$ python3 -q
>>> import numpy as np
>>> np.set_printoptions(precision=2, suppress=True, linewidth=120)
>>> rnd = lambda a: np.round(a, 2) + 0
>>> X = np.loadtxt("case4.csv", delimiter=",")
>>> X
array([[ -8.84,   1.02,  12.29, -32.99],
       [  6.25,   3.3 ,  -0.37, -31.08],
       [ -2.78,   2.04,   6.34,  -7.96],
       [ -9.37,   1.03,  -5.19,  -3.84],
       [ -0.62,   1.4 ,   1.61,   9.62],
       [-10.84,   2.23,  -1.23,  -4.31],
       [  6.62,   2.78,  -4.94,  -5.27],
       [ -3.  ,   0.99,   2.02,  -5.12],
       [-15.53,  -1.04,  -1.15,   0.15],
       [ -9.62,  -2.44,  -5.77,  34.98],
       [ -2.32,   4.34,  -5.38,   0.05],
       [ -4.53,   0.03,   0.81, -27.79],
       [  2.27,  -2.9 ,   2.79,  -2.02],
       [  5.25,   3.56,   5.42,  13.23],
       [ 11.35,  -1.76,  -0.48,  -7.94],
       [  8.17,   0.84,  -3.5 ,  45.12],
       [-24.18,   2.91,  -9.56,  31.28],
       [ -6.38,  -2.03,   7.41,  -0.25],
       [-15.93,   2.36,   1.57,  -4.45],
       [  2.45,   0.09,   3.17,  -2.48],
       [-10.15,   4.57,   2.83, -13.12],
       [  5.21,   3.57,   6.28, -17.96],
       [ -3.42,  -5.65,  -5.03, -15.09]])
>>> U, sig, Vt = np.linalg.svd(X, full_matrices=False)
>>> rnd(sig)
array([92.01, 44.7 , 20.91, 12.61])
>>> U.shape, sig.shape, Vt.shape
((23, 4), (4,), (4, 4))
>>> rnd(np.abs(Vt[0]))
array([0.05, 0.01, 0.14, 0.99])
>>> rnd(np.sqrt((sig ** 2).sum())), rnd(np.linalg.norm(X))
(np.float64(105.17), np.float64(105.17))
>>> rnd(U.T @ U)
array([[1., 0., 0., 0.],
       [0., 1., 0., 0.],
       [0., 0., 1., 0.],
       [0., 0., 0., 1.]])
>>> Xs = X - X.mean(axis=0)
>>> evecs = np.linalg.svd(Xs)[2][:2]
>>> M2 = Xs - Xs @ evecs.T @ evecs
>>> np.linalg.norm(M2, axis=1).round(6).argmax()
np.int64(22)
>>> rnd(np.cov(Xs @ evecs.T, rowvar=False))
array([[381.09,   0.  ],
       [  0.  ,  77.3 ]])
>>> rnd((Xs @ evecs.T).std(axis=0))
array([19.09,  8.6 ])
>>> rnd(np.linalg.norm(M2) / np.linalg.norm(Xs))
np.float64(0.23)
>>> rnd(np.diag(evecs.T @ evecs))
array([0.99, 0.  , 0.03, 0.98])
>>> rnd(M2.std(axis=0))
array([0.46, 2.53, 4.26, 0.56])
>>> r0, v = X[3], X[21]
>>> rnd(r0 @ v)
np.float64(-8.77)
>>> rnd(r0 @ r0)
np.float64(130.54)
>>> pr = (r0 @ v) / (r0 @ r0) * r0
>>> (v - pr) @ r0
np.float64(0.0)
>>> rnd(pr)
array([ 0.63, -0.07,  0.35,  0.26])
